$ python -q
>>> import numpy as np
>>> np.set_printoptions(precision=1, suppress=True, linewidth=140, floatmode="fixed")
>>> rnd = lambda a: np.round(a, 1) + 0
>>> J = np.load("out14.npy")
>>> J
array([[ 14.8,  -9.3,  -9.7,   0.4],
       [ 10.5, -15.9,  -5.9,  -0.6],
       [  0.0,   2.9,   8.2, -18.0],
       [ 12.4, -10.6,  11.5,   0.1],
       [  1.7,   9.8,   0.7, -17.3],
       [ -5.6,  11.8,   8.4,  12.6],
       [-18.6,  -2.4,   6.5,   2.6],
       [ -4.4, -13.6,   2.6, -13.7],
       [ -5.4, -10.1, -12.0,  11.1],
       [  7.4,  13.9,  11.5,   4.6],
       [ -5.2,  18.6,  -4.4,  -2.5],
       [ -4.0, -12.4, -13.5,  -7.0],
       [  8.1,  16.4,   4.8,  -6.7],
       [  5.4,  14.1, -10.7,   7.7],
       [  7.7,   4.9,  15.9,  -8.0],
       [ 19.4,   3.9,  -2.6,   0.6],
       [ -7.0,  -2.9,  18.2,  -3.4],
       [ 16.7,  10.9,   0.8,   0.2],
       [ -6.6,  -3.7, -18.4,   2.1],
       [ -9.4, -16.4,   6.1,   2.1],
       [  2.2, -12.7,  -4.2,  14.7],
       [ -3.6,   4.0,  -7.3, -17.8]])
>>> M2 = np.array([[3, 1], [3, -3], [0, 0], [1, -1]])
>>> np.linalg.matrix_rank(np.vstack([J, M2.T]))
np.int64(4)
>>> np.linalg.matrix_rank(J @ M2)
np.int64(2)
>>> data = np.array([[1, 2, 0, 2, -1],
...     [-1, -1, -2, 1, -2],
...     [1, -2, 2, 2, -2],
...     [-2, 2, -1, 2, 2],
...     [0, 1, -1, -2, -2],
...     [-1, 1, -2, 0, -1]])
>>> data[4] = data[5]
>>> data
array([[ 1,  2,  0,  2, -1],
       [-1, -1, -2,  1, -2],
       [ 1, -2,  2,  2, -2],
       [-2,  2, -1,  2,  2],
       [-1,  1, -2,  0, -1],
       [-1,  1, -2,  0, -1]])
>>> W1 = np.array([[-2, -3, -2], [-2, -2, 0], [3, 1, 2], [-1, -3, 3], [1, 3, -3]])
>>> b = np.array([3, -2, -3])
>>> H = np.maximum(data @ W1 + b, 0)
>>> H
array([[ 0,  0,  4],
       [ 0,  0,  4],
       [ 7,  0, 11],
       [ 0,  0,  0],
       [ 0,  0,  0],
       [ 0,  0,  0]])
>>> np.linalg.matrix_rank(H)
np.int64(2)
>>> basis = np.array([[2, 0], [2, -3], [-1, -3]])
>>> W1 @ basis
array([[ -8,  15],
       [ -8,   6],
       [  6,  -9],
       [-11,   0],
       [ 11,   0]])
>>> (H @ basis).round(6).argmax(axis=1)
array([0, 0, 0, 0, 0, 0])
>>> def softmax(z):
...     e = np.exp(z - z.max(axis=-1, keepdims=True))
...     return e / e.sum(axis=-1, keepdims=True)
... 
>>> rnd(softmax(10 * data[5]))
array([0.0, 1.0, 0.0, 0.0, 0.0])
>>> rnd(softmax(data).sum(axis=1))
array([1.0, 1.0, 1.0, 1.0, 1.0, 1.0])
>>> S = data @ data.T / np.sqrt(5)
>>> rnd(softmax(S + np.triu(np.full(S.shape, -np.inf), 1)))
array([[1.0, 0.0, 0.0, 0.0, 0.0, 0.0],
       [0.0, 1.0, 0.0, 0.0, 0.0, 0.0],
       [0.0, 0.0, 1.0, 0.0, 0.0, 0.0],
       [0.0, 0.0, 0.0, 1.0, 0.0, 0.0],
       [0.1, 0.3, 0.0, 0.1, 0.5, 0.0],
       [0.0, 0.2, 0.0, 0.1, 0.3, 0.3]])
>>> softmax(S).round(6).argmax(axis=1)
array([0, 1, 2, 3, 4, 4])
>>> rnd(softmax(S))
array([[0.8, 0.0, 0.0, 0.1, 0.0, 0.0],
       [0.0, 0.8, 0.0, 0.0, 0.1, 0.1],
       [0.0, 0.0, 1.0, 0.0, 0.0, 0.0],
       [0.0, 0.0, 0.0, 1.0, 0.0, 0.0],
       [0.0, 0.2, 0.0, 0.1, 0.3, 0.3],
       [0.0, 0.2, 0.0, 0.1, 0.3, 0.3]])
>>> x = np.array([0, 0, -3, -4, 3])
>>> y = data @ x
>>> rnd(np.linalg.lstsq(data, y)[0])
array([ 0.0,  0.0, -3.0, -4.0,  3.0])
>>> rnd(np.linalg.solve(data.T @ data, data.T @ y))
array([ 0.0,  0.0, -3.0, -4.0,  3.0])
>>> rnd(np.linalg.pinv(data) @ data)
array([[1.0, 0.0, 0.0, 0.0, 0.0],
       [0.0, 1.0, 0.0, 0.0, 0.0],
       [0.0, 0.0, 1.0, 0.0, 0.0],
       [0.0, 0.0, 0.0, 1.0, 0.0],
       [0.0, 0.0, 0.0, 0.0, 1.0]])
>>> rng = np.random.default_rng(65)
>>> y = y + 0.3 * rng.normal(size=6)
>>> rnd(y)
array([-11.3,  -3.9, -19.6,   0.5,   2.8,   2.8])
>>> b, *_ = np.linalg.lstsq(data, y)
>>> b.round()
array([-0.0, -0.0, -3.0, -4.0,  3.0])
>>> rnd(b)
array([ 0.0, -0.1, -2.9, -4.0,  3.0])
>>> [round(float(np.linalg.norm(np.linalg.solve(data.T @ data + lam * np.eye(5), data.T @ y))), 2) for lam in (0, 1, 10, 100)]
[5.81, 5.2, 3.48, 0.86]
>>> O, V = np.linalg.qr(data[:, :3])[0], np.linalg.qr(data[:, 3:])[0]
>>> sig = np.linalg.svd(O.T @ V, compute_uv=False)
>>> rnd(sig)
array([1.0, 0.1])
>>> rnd(np.degrees(np.arccos(sig.clip(0, 1))))
array([16.4, 85.2])
>>> (sig > 0.9).sum()
np.int64(1)
>>> M2 = np.c_[data[:, :4] @ np.array([[-2, -2, 2, 1], [-1, 0, -2, -2], [1, 0, 2, -1], [1, 1, -2, 2]]), np.array([2, 2, 3, 3, 1, 2])]
>>> M2
array([[ -2,   0,  -6,   1,   2],
       [  2,   3,  -6,   5,   2],
       [  4,   0,   6,   7,   3],
       [  3,   6, -14,  -1,   3],
       [ -1,   2,  -8,  -1,   1],
       [ -1,   2,  -8,  -1,   2]])
>>> np.linalg.matrix_rank(M2)
np.int64(5)
>>> rnd(np.linalg.norm(np.linalg.qr(data)[0].T @ M2, axis=0) ** 2 / ((M2 ** 2).sum(axis=0) + 1e-12))
array([1.0, 1.0, 1.0, 1.0, 1.0])
>>> rnd(np.linalg.lstsq(data, M2[:, 0])[0])
array([-2.0, -1.0,  1.0,  1.0,  0.0])
>>> K = np.array([[-0.1, 0.3, 1.7, 1.4],
...     [0.6, 1.8, 0.6, -0.7],
...     [0.4, -0.6, 0.5, 0.5],
...     [-0.4, 1.5, -0.5, 0.0],
...     [-0.9, 0.5, 0.8, 0.2],
...     [0.0, 1.7, 0.7, 1.9]])
>>> K
array([[-0.1,  0.3,  1.7,  1.4],
       [ 0.6,  1.8,  0.6, -0.7],
       [ 0.4, -0.6,  0.5,  0.5],
       [-0.4,  1.5, -0.5,  0.0],
       [-0.9,  0.5,  0.8,  0.2],
       [ 0.0,  1.7,  0.7,  1.9]])
>>> M2 = np.c_[K[:, :1] @ np.array([[-6]]), np.array([0, 3, 1, 1, 2, 0])]
>>> rnd(M2)
array([[ 0.6,  0.0],
       [-3.6,  3.0],
       [-2.4,  1.0],
       [ 2.4,  1.0],
       [ 5.4,  2.0],
       [ 0.0,  0.0]])
>>> np.linalg.matrix_rank(M2)
np.int64(2)
>>> rnd(np.linalg.norm(np.linalg.qr(K)[0].T @ M2, axis=0) ** 2 / ((M2 ** 2).sum(axis=0) + 1e-12))
array([1.0, 0.8])
>>> M2 = K / np.linalg.norm(K, axis=1, keepdims=True)
>>> gram = M2 @ M2.T
>>> rnd(gram[0])
array([ 1.0,  0.1,  0.6, -0.1,  0.6,  0.7])
>>> (gram - 2 * np.eye(6)).round(6).argmax(axis=1)
array([5, 3, 0, 1, 0, 0])
>>> rnd(gram)
array([[ 1.0,  0.1,  0.6, -0.1,  0.6,  0.7],
       [ 0.1,  1.0, -0.4,  0.6,  0.3,  0.4],
       [ 0.6, -0.4,  1.0, -0.8, -0.1,  0.1],
       [-0.1,  0.6, -0.8,  1.0,  0.3,  0.5],
       [ 0.6,  0.3, -0.1,  0.3,  1.0,  0.5],
       [ 0.7,  0.4,  0.1,  0.5,  0.5,  1.0]])
>>> rnd(np.linalg.norm(M2, axis=1))
array([1.0, 1.0, 1.0, 1.0, 1.0, 1.0])
>>> (np.abs(gram) > 0.9).astype(int)
array([[1, 0, 0, 0, 0, 0],
       [0, 1, 0, 0, 0, 0],
       [0, 0, 1, 0, 0, 0],
       [0, 0, 0, 1, 0, 0],
       [0, 0, 0, 0, 1, 0],
       [0, 0, 0, 0, 0, 1]])
>>> A = np.load("block12.npy")
>>> A
array([[5.0, 0.0, 4.0, 0.0, 4.0],
       [0.0, 5.0, 0.0, 4.0, 0.0],
       [4.0, 0.0, 5.0, 0.0, 4.0],
       [0.0, 4.0, 0.0, 5.0, 0.0],
       [4.0, 0.0, 4.0, 0.0, 5.0]])
>>> O, V = np.linalg.qr(J[:, :1])[0], np.linalg.qr(J[:, 1:])[0]
>>> sig = np.linalg.svd(O.T @ V, compute_uv=False)
>>> rnd(np.linalg.norm(O @ O.T - V @ V.T, 2))
np.float64(1.0)
>>> rnd(np.degrees(np.arccos(sig.clip(0, 1))))
array([80.3])
>>> (sig > 0.9).sum()
np.int64(0)
>>> rnd(sig)
array([0.2])
>>> vals, V = np.linalg.eig(A)
>>> rnd(A @ V[:, 0] - vals[0] * V[:, 0])
array([0.0, 0.0, 0.0, 0.0, 0.0])
>>> rnd(np.sort(np.linalg.eigvals(A.T)))
array([ 1.0,  1.0,  1.0,  9.0, 13.0])
>>> rnd(vals)
array([ 1.0, 13.0,  1.0,  9.0,  1.0])
>>> L = np.linalg.cholesky(A)
>>> np.linalg.eigvalsh(A).min() > 0
np.True_
>>> rnd(np.prod(np.diag(L)) ** 2), rnd(np.linalg.det(A))
(np.float64(117.0), np.float64(117.0))
>>> rnd(L @ L.T)
array([[5.0, 0.0, 4.0, 0.0, 4.0],
       [0.0, 5.0, 0.0, 4.0, 0.0],
       [4.0, 0.0, 5.0, 0.0, 4.0],
       [0.0, 4.0, 0.0, 5.0, 0.0],
       [4.0, 0.0, 4.0, 0.0, 5.0]])
>>> rnd(np.diag(L) ** 2)
array([5.0, 5.0, 1.8, 1.8, 1.4])
>>> t3 = np.stack([A, 5 * A, A[::-1]])
>>> t3.shape
(3, 5, 5)
>>> rnd(np.linalg.det(t3))
array([   117.0, 365625.0,    117.0])
>>> rnd(np.linalg.norm(t3, axis=(1, 2)))
array([15.9, 79.5, 15.9])
>>> np.linalg.matrix_rank(t3)
array([5, 5, 5])
>>> M2 = np.array([[-2, 5], [4, -5], [-4, 3]])
>>> F = np.kron(np.eye(3, dtype=int), M2)
>>> F
array([[-2,  5,  0,  0,  0,  0],
       [ 4, -5,  0,  0,  0,  0],
       [-4,  3,  0,  0,  0,  0],
       [ 0,  0, -2,  5,  0,  0],
       [ 0,  0,  4, -5,  0,  0],
       [ 0,  0, -4,  3,  0,  0],
       [ 0,  0,  0,  0, -2,  5],
       [ 0,  0,  0,  0,  4, -5],
       [ 0,  0,  0,  0, -4,  3]])
>>> M2 = np.c_[F[:, :5] @ np.array([[1, 0, 1, 0, 3],
...     [3, 3, 0, 0, 2],
...     [2, 3, 1, 1, 0],
...     [1, 3, 0, 3, 0],
...     [0, 2, 0, 3, 0]]), np.array([9, 4, 3, 6, -2, 5, -1, 6, -1])]
>>> M2
array([[ 13,  15,  -2,   0,   4,   9],
       [-11, -15,   4,   0,   2,   4],
       [  5,   9,  -4,   0,  -6,   3],
       [  1,   9,  -2,  13,   0,   6],
       [  3,  -3,   4, -11,   0,  -2],
       [ -5,  -3,  -4,   5,   0,   5],
       [  0,  -4,   0,  -6,   0,  -1],
       [  0,   8,   0,  12,   0,   6],
       [  0,  -8,   0, -12,   0,  -1]])
>>> np.linalg.matrix_rank(M2)
np.int64(6)
>>> rnd(np.linalg.norm(M2 - F @ np.linalg.lstsq(F, M2)[0], axis=0))
array([0.0, 0.0, 0.0, 0.0, 0.0, 9.7])
>>> np.linalg.matrix_rank(np.c_[F, M2])
np.int64(7)
>>> rnd(np.linalg.lstsq(F, M2[:, 0])[0])
array([1.0, 3.0, 2.0, 1.0, 0.0, 0.0])
>>> gram = F.T @ F
>>> gram
array([[ 36, -42,   0,   0,   0,   0],
       [-42,  59,   0,   0,   0,   0],
       [  0,   0,  36, -42,   0,   0],
       [  0,   0, -42,  59,   0,   0],
       [  0,   0,   0,   0,  36, -42],
       [  0,   0,   0,   0, -42,  59]])
>>> rnd(np.linalg.svd(F, compute_uv=False) ** 2)
array([91.0, 91.0, 91.0,  4.0,  4.0,  4.0])
>>> np.allclose(gram, gram.T)
True
>>> np.trace(gram), (F ** 2).sum()
(np.int64(285), np.int64(285))
>>> rnd(np.linalg.eigvalsh(gram)[::-1])
array([91.0, 91.0, 91.0,  4.0,  4.0,  4.0])
>>> mat = np.loadtxt("arr.csv", delimiter=",")
>>> rnd(mat)
array([[ 0.0,  0.2,  0.0],
       [ 0.2, -1.9,  0.4],
       [ 0.0,  0.4, -0.1]])
>>> # rows and columns are dependent
>>> rnd(np.linalg.det(mat[::-1]))
np.float64(0.0)
>>> np.einsum("ii->", mat)
np.float64(-2.0)
>>> rnd(np.kron(np.eye(2, dtype=int), mat))
array([[ 0.0,  0.2,  0.0,  0.0,  0.0,  0.0],
       [ 0.2, -1.9,  0.4,  0.0,  0.0,  0.0],
       [ 0.0,  0.4, -0.1,  0.0,  0.0,  0.0],
       [ 0.0,  0.0,  0.0,  0.0,  0.2,  0.0],
       [ 0.0,  0.0,  0.0,  0.2, -1.9,  0.4],
       [ 0.0,  0.0,  0.0,  0.0,  0.4, -0.1]])
